% ipython --no-banner

In [1]: import numpy as np

In [2]: np.set_printoptions(precision=2, suppress=True, linewidth=160)

In [3]: u = np.array([5, -2, -9, -3, 3])

In [4]: feats = u[np.abs(np.subtract.outer(np.arange(5), np.arange(5)))]

In [5]: print(feats)
[[ 5 -2 -9 -3  3]
 [-2  5 -2 -9 -3]
 [-9 -2  5 -2 -9]
 [-3 -9 -2  5 -2]
 [ 3 -3 -9 -2  5]]

In [6]: u = np.array([-2, -3])

In [7]: print(np.convolve(feats[1], u))
[  4  -4 -11  24  33   9]

In [8]: print(np.cross(feats[1, :3], feats[4, :3]))
[-51 -24  -9]

In [9]: print(np.array([np.convolve(row, u, "same") for row in feats]))
[[-10 -11  24  33   3]
 [  4  -4 -11  24  33]
 [ 18  31  -4 -11  24]
 [  6  27  31  -4 -11]
 [ -6  -3  27  31  -4]]

In [10]: M = np.tril(np.array([[-1, -3, -3], [2, -3, 0], [-1, 3, 1]]), -1) + np.eye(3, dtype=int)

In [11]: print(M)
[[ 1  0  0]
 [ 2  1  0]
 [-1  3  1]]

In [12]: # triangular, det is the product of the diagonal

In [13]: A2 = np.linalg.inv(feats)

In [14]: print(np.allclose(A2, feats.T))
False

In [15]: print((np.abs(A2) > 1e-9).astype(int))
[[1 1 1 1 1]
 [1 1 1 1 1]
 [1 1 1 1 1]
 [1 1 1 1 1]
 [1 1 1 1 1]]

In [16]: print(round(np.linalg.slogdet(feats)[0], 2))
-1.0

In [17]: print(round(np.linalg.cond(feats), 2))
66.88

In [18]: A2 = np.array([[2, 2, 0], [2, 1, 3]])

In [19]: Z = np.kron(A2, M)

In [20]: print(np.linalg.matrix_rank(Z))
6

In [21]: print(Z)
[[ 2  0  0  2  0  0  0  0  0]
 [ 4  2  0  4  2  0  0  0  0]
 [-2  6  2 -2  6  2  0  0  0]
 [ 2  0  0  1  0  0  3  0  0]
 [ 4  2  0  2  1  0  6  3  0]
 [-2  6  2 -1  3  1 -3  9  3]]

In [22]: E = np.load("layer3.npy")

In [23]: print(E)
[[-1.79 -1.86 -2.42  0.  ]
 [-3.19 -0.54  1.72  2.41]
 [-2.92 -3.1   0.4   0.66]
 [ 1.43 -0.13 -0.23 -1.19]
 [-0.41 -1.56  1.64  0.38]
 [-2.71  0.89  2.03  0.86]
 [-2.07  1.48  1.14  0.05]
 [ 3.91  0.59 -1.71  0.84]
 [-0.07  1.57 -1.63  0.71]
 [-0.89 -2.14 -2.53  0.44]
 [-0.65 -2.63 -1.21 -1.64]
 [-2.74  0.39 -0.69 -0.93]
 [ 0.8  -3.57 -1.36 -1.28]
 [ 1.48  0.3  -0.61  1.78]
 [ 5.95 -1.69 -0.74  0.66]
 [-2.03  4.12  0.34 -1.94]
 [-1.71 -1.5   2.27  0.58]
 [ 2.34 -2.14  1.41  0.39]
 [-2.31  0.83  0.62 -3.13]]

In [24]: rng = np.random.default_rng(1058)

In [25]: idx = rng.permutation(4)

In [26]: A2 = E[:, idx] * rng.choice([-1, 1], 4)

In [27]: print(A2)
[[ 2.42 -0.    1.79  1.86]
 [-1.72 -2.41  3.19  0.54]
 [-0.4  -0.66  2.92  3.1 ]
 [ 0.23  1.19 -1.43  0.13]
 [-1.64 -0.38  0.41  1.56]
 [-2.03 -0.86  2.71 -0.89]
 [-1.14 -0.05  2.07 -1.48]
 [ 1.71 -0.84 -3.91 -0.59]
 [ 1.63 -0.71  0.07 -1.57]
 [ 2.53 -0.44  0.89  2.14]
 [ 1.21  1.64  0.65  2.63]
 [ 0.69  0.93  2.74 -0.39]
 [ 1.36  1.28 -0.8   3.57]
 [ 0.61 -1.78 -1.48 -0.3 ]
 [ 0.74 -0.66 -5.95  1.69]
 [-0.34  1.94  2.03 -4.12]
 [-2.27 -0.58  1.71  1.5 ]
 [-1.41 -0.39 -2.34  2.14]
 [-0.62  3.13  2.31 -0.83]]

In [28]: left, _, Vh = np.linalg.svd(E.T @ A2)

In [29]: print(np.round(left @ Vh, 2) + 0)
[[ 0.  0. -1.  0.]
 [ 0.  0.  0. -1.]
 [-1.  0.  0.  0.]
 [ 0. -1.  0.  0.]]

In [30]: A = np.load("arr.npy")

In [31]: print(A)
[[ 0.32  0.32 -0.19  0.19  0.19]
 [ 0.32  0.32 -0.19  0.19  0.19]
 [-0.19 -0.19  0.12 -0.12 -0.12]
 [ 0.19  0.19 -0.12  0.12  0.12]
 [ 0.19  0.19 -0.12  0.12  0.12]]

In [32]: proj = np.triu(np.array([[2, -1, 2, -1, 0],
    ...:     [1, 2, 0, 2, -2],
    ...:     [2, 1, -1, 2, -1],
    ...:     [-1, -1, 0, -2, 2],
    ...:     [-2, 0, -1, 2, 2]]), 1) + np.eye(5)

In [33]: A2 = proj @ A @ np.linalg.inv(proj)

In [34]: print(proj @ A - A @ proj)
[[-0.91 -0.58 -0.1  -0.48 -0.48]
 [ 0.    0.32 -0.65  0.06  0.06]
 [ 0.19  0.    0.27  0.08  0.08]
 [ 0.39  0.58 -0.62  0.27  0.27]
 [ 0.    0.19 -0.39  0.04  0.04]]

In [35]: print(np.linalg.matrix_rank(A2))
1

In [36]: print(A2)
[[-0.58 -1.17  1.52 -1.64  2.1 ]
 [ 0.32  0.65 -0.84  0.91 -1.17]
 [ 0.    0.    0.    0.    0.  ]
 [ 0.58  1.17 -1.52  1.64 -2.1 ]
 [ 0.19  0.39 -0.51  0.55 -0.7 ]]

In [37]: print(np.trace(A2), np.trace(A))
1.0 1.0

In [38]: print(np.linalg.matrix_rank(A, rtol=0.1))
1

In [39]: print(np.argsort(-np.linalg.norm(A, axis=0).round(6), kind="stable")[:3])
[0 1 2]

In [40]: print(np.linalg.cond(A) > 100)
True

In [41]: print(round(float(np.linalg.norm(A, 2) / np.linalg.norm(A)), 2))
1.0
